$ ipython --no-banner

In [1]: import numpy as np

In [2]: import numpy.linalg as la

In [3]: np.set_printoptions(suppress=True, linewidth=160)

In [4]: r0 = np.array([-5, 0, -9])

In [5]: X = np.array([np.roll(r0, i) for i in range(3)])

In [6]: print(X)
[[-5  0 -9]
 [-9 -5  0]
 [ 0 -9 -5]]

In [7]: r0, v = X[1], X[0]

In [8]: print(r0 @ v)
45

In [9]: p = (r0 @ v) / (r0 @ r0) * r0

In [10]: print(p.round(4))
[-3.8208 -2.1226  0.    ]

In [11]: print(np.outer(r0, v))
[[45  0 81]
 [25  0 45]
 [ 0  0  0]]

In [12]: vec = np.array([-1, 1, -2])

In [13]: print(X @ (2 * vec))
[46  8  2]

In [14]: print(X @ np.ones(3))
[-14. -14. -14.]

In [15]: print((X @ vec).argmax())
0

In [16]: rng = np.random.default_rng(108)

In [17]: labels = rng.permutation(3)

In [18]: other = X[:, labels] * rng.choice([-1, 1], 3)

In [19]: print(other)
[[-5  0  9]
 [-9 -5  0]
 [ 0 -9  5]]

In [20]: left, _, Vh = la.svd(X.T @ other)

In [21]: print(labels)
[0 1 2]

In [22]: print(np.round(left @ Vh, 4) + 0)
[[ 1.  0.  0.]
 [ 0.  1.  0.]
 [ 0.  0. -1.]]

In [23]: O, R = la.qr(other)

In [24]: print(np.round(np.abs(np.diag(R)), 4))
[10.2956  9.3218  8.8982]

In [25]: print(np.round(O @ R, 4) + 0)
[[-5.  0.  9.]
 [-9. -5.  0.]
 [ 0. -9.  5.]]

In [26]: print(np.trace(O @ O.T))
3.0

In [27]: print(np.round(O.T @ O, 4) + 0)
[[1. 0. 0.]
 [0. 1. 0.]
 [0. 0. 1.]]

In [28]: print(R.round(4))
[[10.2956  4.3708 -4.3708]
 [ 0.      9.3218 -2.778 ]
 [ 0.      0.      8.8982]]

In [29]: mat = np.loadtxt("dump.csv", delimiter=",")

In [30]: print(mat)
[[1. 0. 2. 1. 0. 1.]
 [2. 1. 3. 2. 1. 2.]
 [1. 0. 2. 1. 0. 1.]
 [1. 0. 2. 1. 0. 1.]
 [2. 1. 3. 2. 1. 2.]
 [2. 1. 3. 2. 1. 2.]
 [3. 2. 4. 3. 2. 3.]]

In [31]: # rows and columns are dependent

In [32]: left, sigma, Vh = la.svd(mat)

In [33]: print(np.argmax(sigma[:-1] / (sigma[1:] + 1e-6)) + 1)
2

In [34]: other = left[:, :2] @ np.diag(sigma[:2]) @ Vh[:2]

In [35]: print(round(float(la.norm(mat - other) / la.norm(mat)), 4))
0.0

In [36]: print(round(la.norm(mat - other, 2), 4), round(float(sigma[2]), 4))
0.0 0.0
